>>> import numpy as np
>>> import numpy.linalg as la
>>> np.set_printoptions(precision=2, suppress=True, linewidth=100)
>>> rnd = lambda a: np.round(a, 2) + 0
>>> J = np.loadtxt("dump.csv", delimiter=",")
>>> print(J)
[[ 17.  -9.   9.  10.  -2.  10.  -2.]
 [ -9.  10.  -8.  -9.   1.  -2.   2.]
 [  9.  -8.  19.  15. -14.   4.   8.]
 [ 10.  -9.  15.  13.  -9.   4.   4.]
 [ -2.   1. -14.  -9.  14.  -2. -10.]
 [ 10.  -2.   4.   4.  -2.   8.   0.]
 [ -2.   2.   8.   4. -10.   0.   8.]]
>>> print(np.unravel_index(np.abs(J).argmax(), J.shape))
(np.int64(2), np.int64(2))
>>> print(la.matrix_rank(J))
3
>>> w, vecs = la.eigh(J)
>>> print(np.abs(vecs[:, -1]).round(6).argmax())
2
>>> print(rnd(vecs.T @ vecs))
[[1. 0. 0. 0. 0. 0. 0.]
 [0. 1. 0. 0. 0. 0. 0.]
 [0. 0. 1. 0. 0. 0. 0.]
 [0. 0. 0. 1. 0. 0. 0.]
 [0. 0. 0. 0. 1. 0. 0.]
 [0. 0. 0. 0. 0. 1. 0.]
 [0. 0. 0. 0. 0. 0. 1.]]
>>> print(np.unique(w.round(6) + 0, return_counts=True)[1])
[4 1 1 1]
>>> print(rnd(la.svd(J, compute_uv=False)))
[55.03 24.77  9.19  0.    0.    0.    0.  ]
>>> x0 = np.array([-2, 0, -2, 2, 2, -1, 2])
>>> print(J @ np.ones(7))
[ 33. -15.  33.  28. -22.  22.  10.]
>>> print((J @ x0).argmax())
1
>>> print(J * x0)
[[-34.  -0. -18.  20.  -4. -10.  -4.]
 [ 18.   0.  16. -18.   2.   2.   4.]
 [-18.  -0. -38.  30. -28.  -4.  16.]
 [-20.  -0. -30.  26. -18.  -4.   8.]
 [  4.   0.  28. -18.  28.   2. -20.]
 [-20.  -0.  -8.   8.  -4.  -8.   0.]
 [  4.   0. -16.   8. -20.  -0.  16.]]
>>> print(J @ (2 * x0))
[-100.   48.  -84.  -76.   48.  -64.  -16.]
>>> print(J @ np.eye(7)[6])
[ -2.   2.   8.   4. -10.   0.   8.]
>>> M = np.array([[-1, 0, 1, -1, -3, -3, -3, 3, 1],
...     [3, 3, 1, 1, 1, 2, -1, -3, -2],
...     [-2, 0, -1, 2, -2, 2, 2, 0, 1],
...     [-1, -1, 2, 1, 3, -2, 3, -3, -3],
...     [2, -1, 3, -3, 3, 2, 0, 1, -1],
...     [3, -1, 3, 2, -1, -2, 0, -3, 0],
...     [3, 2, -2, 0, -3, -3, 1, 3, -2],
...     [2, -2, -2, 3, -1, -2, 3, 0, 2],
...     [-2, 2, -1, -3, -3, 2, -3, 3, 2]])
>>> print(M)
[[-1  0  1 -1 -3 -3 -3  3  1]
 [ 3  3  1  1  1  2 -1 -3 -2]
 [-2  0 -1  2 -2  2  2  0  1]
 [-1 -1  2  1  3 -2  3 -3 -3]
 [ 2 -1  3 -3  3  2  0  1 -1]
 [ 3 -1  3  2 -1 -2  0 -3  0]
 [ 3  2 -2  0 -3 -3  1  3 -2]
 [ 2 -2 -2  3 -1 -2  3  0  2]
 [-2  2 -1 -3 -3  2 -3  3  2]]
>>> rng = np.random.default_rng(60)
>>> M2 = M + rng.integers(-2, 3, (9, 7)) @ rng.integers(-2, 3, (7, 9))
>>> print(M2)
[[-15  -6   8   0  -4   3  -4   7  -1]
 [  6   1  -4  -1  -2   0  -3  -2   6]
 [-13  -8  -2   1  -7  -8   0  15   4]
 [ -9  -3   2   1  -4  -8   2   5  -6]
 [  2  -3   7  -4   0  -1   1   7  -5]
 [ 20   3   4   2   1  -4   3  -8  -1]
 [  7   4   3   2   6   0   2   3  -5]
 [ -3 -10  -9  -2  -8  -6   5  -3   9]
 [ -2   8  -2  -1   1   7  -9   7   4]]
>>> print(rnd(la.svd(M2 - M, compute_uv=False)))
[35.22 22.33 16.03 13.01  7.9   5.3   1.78  0.    0.  ]
>>> print(np.abs(M2 - M).sum(axis=1))
[42 28 56 35 24 35 29 48 30]
>>> M2 = M[0, 0] * M[1:] - np.outer(M[1:, 0], M[0])
>>> print(M2)
[[  0  -3  -4   2   8   7  10  -6  -1]
 [  0   0   3  -4  -4  -8  -8   6   1]
 [  0   1  -1  -2  -6  -1  -6   6   4]
 [  0   1  -5   5   3   4   6  -7  -1]
 [  0   1  -6   1  10  11   9  -6  -3]
 [  0  -2  -1   3  12  12   8 -12  -1]
 [  0   2   0  -1   7   8   3  -6  -4]
 [  0  -2   3   1  -3  -8  -3   3   0]]
>>> print(np.flatnonzero(~M2.round(6).any(axis=1)))
[]
>>> print(np.abs(M2).max())
12
>>> M2[:, 9]
Traceback (most recent call last):
  File "<python-input-30>", line 1, in <module>
    M2[:, 9]
    ~~^^^^^^
IndexError: index 9 is out of bounds for axis 1 with size 9
>>> print(np.count_nonzero(M2))
61
>>> print(rnd(la.norm(M2)))
44.25
>>> print(rnd(M2.mean(axis=0)))
[ 0.   -0.25 -1.38  0.62  3.38  3.12  2.38 -2.75 -0.62]
>>> np.zeros(8, 9)
Traceback (most recent call last):
  File "<python-input-34>", line 1, in <module>
    np.zeros(8, 9)
    ~~~~~~~~^^^^^^
TypeError: Cannot interpret '9' as a data type
>>> print(M2.sum(axis=0))
[  0  -2 -11   5  27  25  19 -22  -5]
>>> print(np.unravel_index(np.abs(M2).argmax(), M2.shape))
(np.int64(5), np.int64(4))
>>> print(np.diff(M2, axis=0))
[[  0   3   7  -6 -12 -15 -18  12   2]
 [  0   1  -4   2  -2   7   2   0   3]
 [  0   0  -4   7   9   5  12 -13  -5]
 [  0   0  -1  -4   7   7   3   1  -2]
 [  0  -3   5   2   2   1  -1  -6   2]
 [  0   4   1  -4  -5  -4  -5   6  -3]
 [  0  -4   3   2 -10 -16  -6   9   4]]
>>> print(la.matrix_rank(M2))
8
>>> r0, v = M[8], M[6]
>>> print(r0 @ r0)
53
>>> print(r0 @ v)
5
>>> p = (r0 @ v) / (r0 @ r0) * r0
>>> print(rnd((v - p) @ r0))
0.0
>>> print(la.matrix_rank(np.outer(r0, v)))
1
>>> print(np.outer(r0, v))
[[-6 -4  4  0  6  6 -2 -6  4]
 [ 6  4 -4  0 -6 -6  2  6 -4]
 [-3 -2  2  0  3  3 -1 -3  2]
 [-9 -6  6  0  9  9 -3 -9  6]
 [-9 -6  6  0  9  9 -3 -9  6]
 [ 6  4 -4  0 -6 -6  2  6 -4]
 [-9 -6  6  0  9  9 -3 -9  6]
 [ 9  6 -6  0 -9 -9  3  9 -6]
 [ 6  4 -4  0 -6 -6  2  6 -4]]
>>> print(rnd(p))
[-0.19  0.19 -0.09 -0.28 -0.28  0.19 -0.28  0.28  0.19]
>>> print(rnd(v - p))
[ 3.19  1.81 -1.91  0.28 -2.72 -3.19  1.28  2.72 -2.19]
>>> W0 = np.loadtxt("sample2.csv", delimiter=",")
>>> print(W0)
[[1.   0.9  0.81 0.73 0.66 0.59 0.53 0.48 0.43 0.39 0.35 0.31]
 [0.9  1.   0.9  0.81 0.73 0.66 0.59 0.53 0.48 0.43 0.39 0.35]
 [0.81 0.9  1.   0.9  0.81 0.73 0.66 0.59 0.53 0.48 0.43 0.39]
 [0.73 0.81 0.9  1.   0.9  0.81 0.73 0.66 0.59 0.53 0.48 0.43]
 [0.66 0.73 0.81 0.9  1.   0.9  0.81 0.73 0.66 0.59 0.53 0.48]
 [0.59 0.66 0.73 0.81 0.9  1.   0.9  0.81 0.73 0.66 0.59 0.53]
 [0.53 0.59 0.66 0.73 0.81 0.9  1.   0.9  0.81 0.73 0.66 0.59]
 [0.48 0.53 0.59 0.66 0.73 0.81 0.9  1.   0.9  0.81 0.73 0.66]
 [0.43 0.48 0.53 0.59 0.66 0.73 0.81 0.9  1.   0.9  0.81 0.73]
 [0.39 0.43 0.48 0.53 0.59 0.66 0.73 0.81 0.9  1.   0.9  0.81]
 [0.35 0.39 0.43 0.48 0.53 0.59 0.66 0.73 0.81 0.9  1.   0.9 ]
 [0.31 0.35 0.39 0.43 0.48 0.53 0.59 0.66 0.73 0.81 0.9  1.  ]]
>>> # symmetric, so the eigenvalues are real
>>> w, vecs = la.eigh(W0)
>>> print(rnd(vecs.T @ W0 @ vecs))
[[0.05 0.   0.   0.   0.   0.   0.   0.   0.   0.   0.   0.  ]
 [0.   0.06 0.   0.   0.   0.   0.   0.   0.   0.   0.   0.  ]
 [0.   0.   0.06 0.   0.   0.   0.   0.   0.   0.   0.   0.  ]
 [0.   0.   0.   0.07 0.   0.   0.   0.   0.   0.   0.   0.  ]
 [0.   0.   0.   0.   0.09 0.   0.   0.   0.   0.   0.   0.  ]
 [0.   0.   0.   0.   0.   0.11 0.   0.   0.   0.   0.   0.  ]
 [0.   0.   0.   0.   0.   0.   0.14 0.   0.   0.   0.   0.  ]
 [0.   0.   0.   0.   0.   0.   0.   0.2  0.   0.   0.   0.  ]
 [0.   0.   0.   0.   0.   0.   0.   0.   0.33 0.   0.   0.  ]
 [0.   0.   0.   0.   0.   0.   0.   0.   0.   0.68 0.   0.  ]
 [0.   0.   0.   0.   0.   0.   0.   0.   0.   0.   1.93 0.  ]
 [0.   0.   0.   0.   0.   0.   0.   0.   0.   0.   0.   8.29]]
>>> print(rnd(vecs.T @ vecs))
[[1. 0. 0. 0. 0. 0. 0. 0. 0. 0. 0. 0.]
 [0. 1. 0. 0. 0. 0. 0. 0. 0. 0. 0. 0.]
 [0. 0. 1. 0. 0. 0. 0. 0. 0. 0. 0. 0.]
 [0. 0. 0. 1. 0. 0. 0. 0. 0. 0. 0. 0.]
 [0. 0. 0. 0. 1. 0. 0. 0. 0. 0. 0. 0.]
 [0. 0. 0. 0. 0. 1. 0. 0. 0. 0. 0. 0.]
 [0. 0. 0. 0. 0. 0. 1. 0. 0. 0. 0. 0.]
 [0. 0. 0. 0. 0. 0. 0. 1. 0. 0. 0. 0.]
 [0. 0. 0. 0. 0. 0. 0. 0. 1. 0. 0. 0.]
 [0. 0. 0. 0. 0. 0. 0. 0. 0. 1. 0. 0.]
 [0. 0. 0. 0. 0. 0. 0. 0. 0. 0. 1. 0.]
 [0. 0. 0. 0. 0. 0. 0. 0. 0. 0. 0. 1.]]
>>> print(rnd(la.svd(W0, compute_uv=False)))
[8.29 1.93 0.68 0.33 0.2  0.14 0.11 0.09 0.07 0.06 0.06 0.05]
